$ python -q
>>> import numpy as np
>>> from numpy import linalg as LA
>>> np.set_printoptions(suppress=True, linewidth=100)
>>> def rd(a):
...     return np.round(a, 1) + 0
... 
>>> arr = np.array([[0.3, 0.4, -0.6, -0.2, 0.9, 0.9, 0.2],
...     [-0.5, 1.4, -0.4, 1.6, -0.1, -0.6, 0.1],
...     [1.7, -0.8, 0.6, 0.0, -0.2, 0.8, -0.1],
...     [0.3, -1.1, 0.1, 0.7, 0.0, -2.3, -0.2],
...     [-0.1, 0.6, -1.0, 0.4, -1.1, 0.5, -0.3],
...     [0.4, -0.6, -1.7, 1.6, 0.4, -0.1, -0.8],
...     [-1.7, 0.5, -1.0, 0.3, 0.0, 0.3, 2.7],
...     [-3.3, -1.2, -0.4, -0.2, -0.2, -0.5, 2.4]])
>>> arr
array([[ 0.3,  0.4, -0.6, -0.2,  0.9,  0.9,  0.2],
       [-0.5,  1.4, -0.4,  1.6, -0.1, -0.6,  0.1],
       [ 1.7, -0.8,  0.6,  0. , -0.2,  0.8, -0.1],
       [ 0.3, -1.1,  0.1,  0.7,  0. , -2.3, -0.2],
       [-0.1,  0.6, -1. ,  0.4, -1.1,  0.5, -0.3],
       [ 0.4, -0.6, -1.7,  1.6,  0.4, -0.1, -0.8],
       [-1.7,  0.5, -1. ,  0.3,  0. ,  0.3,  2.7],
       [-3.3, -1.2, -0.4, -0.2, -0.2, -0.5,  2.4]])
>>> def softmax(z):
...     e = np.exp(z - z.max(axis=-1, keepdims=True))
...     return e / e.sum(axis=-1, keepdims=True)
... 
>>> rd(softmax(arr[3]))
array([0.2, 0. , 0.2, 0.3, 0.1, 0. , 0.1])
>>> rd(softmax(arr).sum(axis=1))
array([1., 1., 1., 1., 1., 1., 1., 1.])
>>> S = arr @ arr.T / np.sqrt(7)
>>> softmax(S).round(6).argmax(axis=1)
array([0, 1, 2, 3, 4, 5, 7, 7])
>>> print(rd(softmax(S)[3] @ arr))
[ 0.  -0.8 -0.2  0.7  0.  -1.6  0. ]
>>> hat = arr @ LA.solve(arr.T @ arr, arr.T)
>>> rd(np.diag(hat))
array([0.6, 0.9, 0.9, 0.9, 0.9, 0.9, 0.9, 0.9])
>>> rd(hat @ arr[:, 2])
array([-0.6, -0.4,  0.6,  0.1, -1. , -1.7, -1. , -0.4])
>>> w1 = np.array([[1, 2, -1, -1, -1],
...     [1, 0, 0, 3, 3],
...     [1, -2, -2, 3, 3],
...     [3, -3, 2, 2, 0],
...     [1, 2, -2, 1, 2],
...     [0, -3, 1, 3, -3],
...     [0, 2, -2, 1, -1]])
>>> coef = np.array([-3, 6, 9, -1, 2])
>>> H = np.maximum(arr @ w1 + coef, 0)
>>> LA.matrix_rank(H)
np.int64(5)
>>> (H > 0).astype(int)
array([[0, 1, 1, 1, 1],
       [1, 1, 1, 1, 1],
       [0, 1, 1, 0, 0],
       [0, 1, 1, 0, 1],
       [0, 1, 1, 0, 0],
       [1, 1, 1, 0, 0],
       [0, 1, 1, 1, 0],
       [0, 1, 1, 0, 0]])
>>> cent = np.array([[1, 0], [1, 1], [5, -1], [2, -5], [-1, 3]])
>>> (H @ cent).round(6).argmax(axis=1)
array([0, 0, 0, 0, 0, 0, 0, 0])
>>> Q, V = LA.qr(arr[:, :4])[0], LA.qr(arr[:, 4:])[0]
>>> sigma = LA.svd(Q.T @ V, compute_uv=False)
>>> print((sigma > 0.9).sum())
0
>>> out = np.c_[arr[:, :2] @ np.array([[0, 6], [3, 0]]), np.array([-2, 1, 1, 2, 2, -1, -1, 1])]
>>> rd(out)
array([[  1.2,   1.8,  -2. ],
       [  4.2,  -3. ,   1. ],
       [ -2.4,  10.2,   1. ],
       [ -3.3,   1.8,   2. ],
       [  1.8,  -0.6,   2. ],
       [ -1.8,   2.4,  -1. ],
       [  1.5, -10.2,  -1. ],
       [ -3.6, -19.8,   1. ]])
>>> LA.matrix_rank(out)
np.int64(3)
>>> f = np.array([-2, 2, -2, 1, -2, -1])
>>> rng = np.random.default_rng(48)
>>> F = np.outer(rng.normal(size=22), f) + 0.1 * rng.normal(size=(22, 6))
>>> rd(F)
array([[ 0.6, -0.7,  0.6, -0.4,  0.6,  0.3],
       [-2.7,  2.9, -2.7,  1.4, -2.8, -1.3],
       [-0.3,  0.4, -0.4,  0.2, -0.3,  0.1],
       [-2.9,  2.9, -2.7,  1.5, -2.7, -1.3],
       [-0.3,  0.3, -0.4,  0.1, -0.4,  0. ],
       [ 2.1, -2.1,  2.1, -1. ,  2. ,  0.9],
       [-1.8,  1.9, -1.9,  0.7, -1.6, -0.8],
       [ 1.3, -1.2,  1.2, -0.7,  1.1,  0.5],
       [-0.7,  0.9, -0.8,  0.4, -0.7, -0.4],
       [-2.3,  2.3, -2.4,  1.2, -2.4, -1.2],
       [-1.6,  1.5, -1.6,  0.7, -1.4, -0.7],
       [-0.6,  0.8, -0.5,  0.4, -0.7, -0.4],
       [ 2.1, -2.2,  2.3, -1. ,  2.2,  1.2],
       [ 0. , -0.1,  0. ,  0. ,  0. ,  0.3],
       [ 1.5, -1.6,  1.5, -0.6,  1.5,  0.5],
       [-2.4,  2.7, -2.7,  1.3, -2.7, -1.4],
       [-1.1,  1.2, -1.1,  0.5, -1. , -0.5],
       [-1.7,  1.5, -1.7,  0.9, -1.6, -1. ],
       [-2.2,  2.2, -2.2,  1.1, -2.2, -1.2],
       [-0.9,  0.7, -0.9,  0.4, -1. , -0.4],
       [ 1. , -1. ,  0.7, -0.2,  0.8,  0.3],
       [ 0.1, -0.1,  0.1, -0.2,  0. ,  0.2]])
>>> d = LA.norm(F[:, None] - F[None], axis=-1)
>>> rd(LA.norm(F - F.mean(axis=0), axis=1))
array([2.6, 4.7, 0.6, 4.6, 0.6, 5.7, 2.5, 3.8, 0.4, 3.7, 1.9, 0.3, 5.9, 1.4, 4.4, 4.4, 1. , 2.3,
       3.4, 0.6, 3.1, 1.5])
>>> print(LA.matrix_rank(d ** 2))
8
>>> print((d + 1e9 * np.eye(22)).round(6).argmin(axis=1))
[20  3  4  1  2 12 17 14 11 18 17  8  5 21  7  1 19 10  9  8  0 13]
>>> rd(d[:5, :5])
array([[0. , 7.3, 2.1, 7.3, 2.1],
       [7.3, 0. , 5.2, 0.3, 5.2],
       [2.1, 5.2, 0. , 5.2, 0.2],
       [7.3, 0.3, 5.2, 0. , 5.2],
       [2.1, 5.2, 0.2, 5.2, 0. ]])
>>> rd(softmax(F[12] + -3))
array([0.3, 0. , 0.3, 0. , 0.3, 0.1])
>>> rd(softmax(10 * F[12]))
array([0.1, 0. , 0.5, 0. , 0.4, 0. ])
>>> rd(softmax(F[12]))
array([0.3, 0. , 0.3, 0. , 0.3, 0.1])
>>> rd(softmax(F).sum(axis=1))
array([1., 1., 1., 1., 1., 1., 1., 1., 1., 1., 1., 1., 1., 1., 1., 1., 1., 1., 1., 1., 1., 1.])
>>> S = F @ F.T / np.sqrt(6)
>>> softmax(S).round(6).argmax(axis=1)
array([12,  1,  1,  1,  1, 12,  1, 12,  1,  1,  1,  1, 12, 12, 12,  1,  1,  1,  1,  1, 12, 12])
>>> rd(softmax(S)[12] @ F)
array([ 2.1, -2.1,  2.2, -1. ,  2.1,  1.1])
>>> Xc = (F - F.mean(axis=0)) / F.std(axis=0)
>>> np.argwhere(np.abs(Xc) > 2)
array([[12,  5]])
>>> coef = LA.lstsq(np.delete(Xc, 1, axis=1), Xc[:, 1])[0]
>>> rd(1 - np.var(Xc[:, 1] - np.delete(Xc, 1, axis=1) @ coef))
np.float64(1.0)
>>> left, sigma, VT = LA.svd(F, full_matrices=False)
>>> print(rd(left.T @ left))
[[1. 0. 0. 0. 0. 0.]
 [0. 1. 0. 0. 0. 0.]
 [0. 0. 1. 0. 0. 0.]
 [0. 0. 0. 1. 0. 0.]
 [0. 0. 0. 0. 1. 0.]
 [0. 0. 0. 0. 0. 1.]]
>>> print(rd(VT @ VT.T))
[[1. 0. 0. 0. 0. 0.]
 [0. 1. 0. 0. 0. 0.]
 [0. 0. 1. 0. 0. 0.]
 [0. 0. 0. 1. 0. 0.]
 [0. 0. 0. 0. 1. 0.]
 [0. 0. 0. 0. 0. 1.]]
>>> M = np.loadtxt("out3.csv", delimiter=",")
>>> rd(M)
array([[ 2.9, -1.4, -2.5,  2.1, -2.5, -1.7,  3.4,  2.9,  4.1],
       [ 0. ,  1.1,  0.5, -1.5, -0.1,  0.6, -0.7, -0.5, -3.2],
       [ 1.2,  1. ,  0.2, -1.3, -1.2,  0.4,  0.2, -0.1, -3.1],
       [ 0. ,  1. ,  0.6,  0.5,  0.3,  0.6,  0.1,  0.3, -1.3],
       [-0.8,  1. ,  0.8,  0. ,  0.9,  0.7, -0.6, -0.2, -1.5],
       [ 0.9, -0.2, -0.8,  0.7, -0.7, -0.5,  1.1,  1.1,  1. ],
       [-1.3,  0.7,  1.1,  0.9,  1.5,  0.8, -0.7, -0.5, -0.2],
       [ 2.1, -1.5, -2.1,  2.3, -1.8, -1.5,  2.9,  2.4,  4.7],
       [ 0. ,  0.1,  1.7, -1.1, -0.1,  0.9, -1.2, -2.3, -1.7],
       [ 1.7,  0.3, -1.7,  1.6, -1.3, -0.8,  2.4,  2.8,  1. ],
       [ 0.1, -0.9,  1.2, -2.2, -0.5,  0.4, -1.6, -3. , -1.1],
       [ 0.2, -0.6,  0.1, -0.7, -0.4, -0.1, -0.3, -0.9,  0.2],
       [-1.4,  0.7,  0.7,  0. ,  1.4,  0.6, -1. , -0.3, -1. ],
       [-0.6,  0.4,  0.5,  0.8,  0.8,  0.4, -0.2,  0.1,  0.2]])
>>> left, sigma, VT = LA.svd(M)
>>> np.argmax(sigma[:-1] / (sigma[1:] + 1e-6)) + 1
np.int64(4)
>>> rd(sigma)
array([14. ,  5.2,  4.9,  1.7,  0. ,  0. ,  0. ,  0. ,  0. ])
>>> out = left[:, :4] @ np.diag(sigma[:4]) @ VT[:4]
>>> LA.matrix_rank(out)
np.int64(4)
>>> print(rd(out))
[[ 2.9 -1.4 -2.5  2.1 -2.5 -1.7  3.4  2.9  4.1]
 [ 0.   1.1  0.5 -1.5 -0.1  0.6 -0.7 -0.5 -3.2]
 [ 1.2  1.   0.2 -1.3 -1.2  0.4  0.2  0.  -3.1]
 [ 0.   1.   0.6  0.5  0.3  0.6  0.1  0.3 -1.3]
 [-0.8  1.   0.8  0.   0.9  0.7 -0.6 -0.2 -1.5]
 [ 0.9 -0.2 -0.8  0.7 -0.7 -0.5  1.1  1.1  1.1]
 [-1.3  0.7  1.1  0.9  1.5  0.8 -0.7 -0.5 -0.2]
 [ 2.1 -1.5 -2.1  2.3 -1.8 -1.5  2.9  2.4  4.7]
 [ 0.   0.1  1.7 -1.1 -0.1  0.9 -1.2 -2.3 -1.7]
 [ 1.7  0.3 -1.7  1.6 -1.3 -0.8  2.4  2.8  1. ]
 [ 0.1 -0.9  1.2 -2.2 -0.5  0.4 -1.6 -3.  -1.1]
 [ 0.2 -0.6  0.1 -0.7 -0.4 -0.1 -0.3 -0.9  0.2]
 [-1.4  0.8  0.7  0.   1.4  0.6 -1.  -0.3 -1. ]
 [-0.6  0.4  0.5  0.8  0.8  0.4 -0.2  0.1  0.2]]
>>> rd(LA.norm(M - out) / LA.norm(M))
np.float64(0.0)
>>> LA.matrix_rank(M, rtol=0.05)
np.int64(4)
>>> print(rd(np.abs(M - out).max()))
0.0
>>> out = M / np.sqrt((M ** 2).mean(axis=1, keepdims=True))
>>> rd(M - M.mean(axis=1, keepdims=True))
array([[ 2.1, -2.2, -3.3,  1.3, -3.3, -2.5,  2.6,  2.1,  3.3],
       [ 0.4,  1.5,  0.9, -1. ,  0.4,  1. , -0.3, -0.1, -2.8],
       [ 1.5,  1.3,  0.5, -1. , -0.9,  0.7,  0.5,  0.2, -2.8],
       [-0.2,  0.8,  0.3,  0.3,  0. ,  0.3, -0.1,  0.1, -1.5],
       [-0.8,  1. ,  0.7,  0. ,  0.9,  0.6, -0.6, -0.2, -1.6],
       [ 0.6, -0.5, -1.1,  0.4, -1. , -0.8,  0.8,  0.8,  0.8],
       [-1.5,  0.4,  0.9,  0.6,  1.2,  0.5, -1. , -0.7, -0.5],
       [ 1.3, -2.4, -3. ,  1.5, -2.6, -2.4,  2. ,  1.6,  3.9],
       [ 0.4,  0.5,  2.1, -0.7,  0.3,  1.3, -0.8, -1.9, -1.3],
       [ 1. , -0.3, -2.3,  0.9, -2. , -1.5,  1.7,  2.1,  0.3],
       [ 0.9,  0. ,  2.1, -1.4,  0.3,  1.2, -0.7, -2.1, -0.3],
       [ 0.5, -0.4,  0.4, -0.4, -0.1,  0.2, -0.1, -0.6,  0.5],
       [-1.4,  0.8,  0.7,  0. ,  1.4,  0.6, -1. , -0.3, -1. ],
       [-0.9,  0.1,  0.2,  0.5,  0.5,  0.1, -0.4, -0.2, -0.1]])
>>> LA.matrix_rank(M - M.mean(axis=1, keepdims=True))
np.int64(4)
>>> rd(LA.norm(M, 2) / LA.norm(M))
np.float64(0.9)
>>> LA.matrix_rank(M, rtol=0.1)
np.int64(4)
>>> rd(LA.norm(M[6] - M[11]))
np.float64(3.5)
>>> rd(M[6] @ M[11])
np.float64(-1.3)
>>> rd(LA.norm(M, 1)), rd(LA.norm(M, np.inf))
(np.float64(24.4), np.float64(23.6))
>>> print(rd(LA.norm(M, axis=0)))
[4.8 3.3 4.7 5.  4.4 3.1 5.8 6.2 8.4]
>>> w1 = np.array([[0, 1, 0, 0, -1, 1],
...     [2, -2, 0, -2, 0, 1],
...     [-1, -2, 1, 2, 2, 2],
...     [-2, -2, -1, -1, 1, -2],
...     [-1, 0, 2, -2, -1, 2],
...     [-2, -1, 0, -1, 0, 1],
...     [0, -1, 2, -2, 2, -2],
...     [0, 0, 0, 2, 1, 0],
...     [-2, 1, -1, -1, 0, 2]])
>>> coef = np.array([-2, -1, -1, -4, -9, 3])
>>> H = np.maximum(M @ w1 + coef, 0)
>>> (H > 0).astype(int)
array([[0, 1, 0, 0, 0, 0],
       [1, 0, 1, 0, 0, 1],
       [1, 0, 1, 1, 0, 0],
       [0, 0, 1, 0, 0, 1],
       [0, 0, 1, 0, 0, 1],
       [0, 1, 0, 0, 0, 0],
       [0, 0, 1, 0, 0, 1],
       [0, 1, 0, 0, 0, 0],
       [1, 0, 1, 0, 0, 1],
       [0, 0, 0, 0, 0, 0],
       [1, 1, 0, 1, 0, 1],
       [0, 1, 0, 0, 0, 1],
       [0, 0, 1, 0, 0, 1],
       [0, 0, 0, 0, 0, 1]])
>>> LA.matrix_rank(H)
np.int64(5)
>>> rd((H > 0).mean(axis=0))
array([0.3, 0.4, 0.5, 0.1, 0. , 0.6])
>>> rd(H)
array([[0. , 7.9, 0. , 0. , 0. , 0. ],
       [7.9, 0. , 2.6, 0. , 0. , 3.4],
       [9.2, 0. , 1.7, 0.2, 0. , 0. ],
       [0. , 0. , 1.2, 0. , 0. , 2.5],
       [0. , 0. , 1.8, 0. , 0. , 5.2],
       [0. , 0.9, 0. , 0. , 0. , 0. ],
       [0. , 0. , 0.9, 0. , 0. , 7.7],
       [0. , 7.1, 0. , 0. , 0. , 0. ],
       [0.4, 0. , 0.9, 0. , 0. , 8.4],
       [0. , 0. , 0. , 0. , 0. , 0. ],
       [1.4, 2.9, 0. , 1.5, 0. , 9.4],
       [0. , 2.3, 0. , 0. , 0. , 4.4],
       [0. , 0. , 1.5, 0. , 0. , 7. ],
       [0. , 0. , 0. , 0. , 0. , 4.8]])
>>> cent = np.array([[-1, -2], [0, -1], [0, -1], [-1, -2], [1, -3], [-3, -3]])
>>> (H @ cent).round(6).argmax(axis=1)
array([0, 0, 0, 0, 0, 0, 0, 0, 0, 0, 0, 0, 0, 0])
>>> m1 = np.load("mat.npy")
>>> print(m1)
[[ 0 -7 -7 -4  6  4 -2  0 -9]
 [ 7  0 -4 -4 -7  9 -4  1  1]
 [ 7  4  0 -5  0 -3  0  6 -6]
 [ 4  4  5  0 -3 -2  4  1  1]
 [-6  7  0  3  0  3  1  2  2]
 [-4 -9  3  2 -3  0 -3  0 -1]
 [ 2  4  0 -4 -1  3  0  2 -2]
 [ 0 -1 -6 -1 -2  0 -2  0 -5]
 [ 9 -1  6 -1 -2  1  2  5  0]]
>>> w1 = np.array([[2, 3],
...     [2, 3],
...     [1, 3],
...     [0, 0],
...     [2, 1],
...     [0, 1],
...     [1, 1],
...     [1, 1],
...     [3, 1]])
>>> coef = np.array([-5, -3])
>>> H = np.maximum(m1 @ w1 + coef, 0)
>>> (H > 0).astype(int)
array([[0, 0],
       [0, 1],
       [1, 1],
       [1, 1],
       [1, 1],
       [0, 0],
       [1, 1],
       [0, 0],
       [1, 1]])
>>> LA.matrix_rank(H)
np.int64(2)
>>> rd((H > 0).mean(axis=0))
array([0.6, 0.7])
>>> cent = np.array([[-4, -3, 5], [-2, 5, -1]])
>>> (H @ cent).round(6).argmax(axis=1)
array([0, 1, 1, 1, 1, 0, 1, 0, 1])
>>> print(H @ cent)
[[   0    0    0]
 [ -12   30   -6]
 [ -74  120   -2]
 [-146  131   53]
 [ -40   22   22]
 [   0    0    0]
 [ -38   82  -12]
 [   0    0    0]
 [-170  165   55]]
>>> print(w1 @ cent)
[[-14   9   7]
 [-14   9   7]
 [-10  12   2]
 [  0   0   0]
 [-10  -1   9]
 [ -2   5  -1]
 [ -6   2   4]
 [ -6   2   4]
 [-14  -4  14]]
>>> x0 = np.array([-1, 4, 3, -8, -1, 6, 6, 5, -4])
>>> x0 @ m1 @ x0
np.int64(0)
>>> rd(LA.det(m1))
np.float64(0.0)
>>> Q = LA.solve(np.eye(9) - m1, np.eye(9) + m1)
>>> rd(LA.det(Q))
np.float64(1.0)
>>> rd(Q @ Q.T)
array([[1., 0., 0., 0., 0., 0., 0., 0., 0.],
       [0., 1., 0., 0., 0., 0., 0., 0., 0.],
       [0., 0., 1., 0., 0., 0., 0., 0., 0.],
       [0., 0., 0., 1., 0., 0., 0., 0., 0.],
       [0., 0., 0., 0., 1., 0., 0., 0., 0.],
       [0., 0., 0., 0., 0., 1., 0., 0., 0.],
       [0., 0., 0., 0., 0., 0., 1., 0., 0.],
       [0., 0., 0., 0., 0., 0., 0., 1., 0.],
       [0., 0., 0., 0., 0., 0., 0., 0., 1.]])
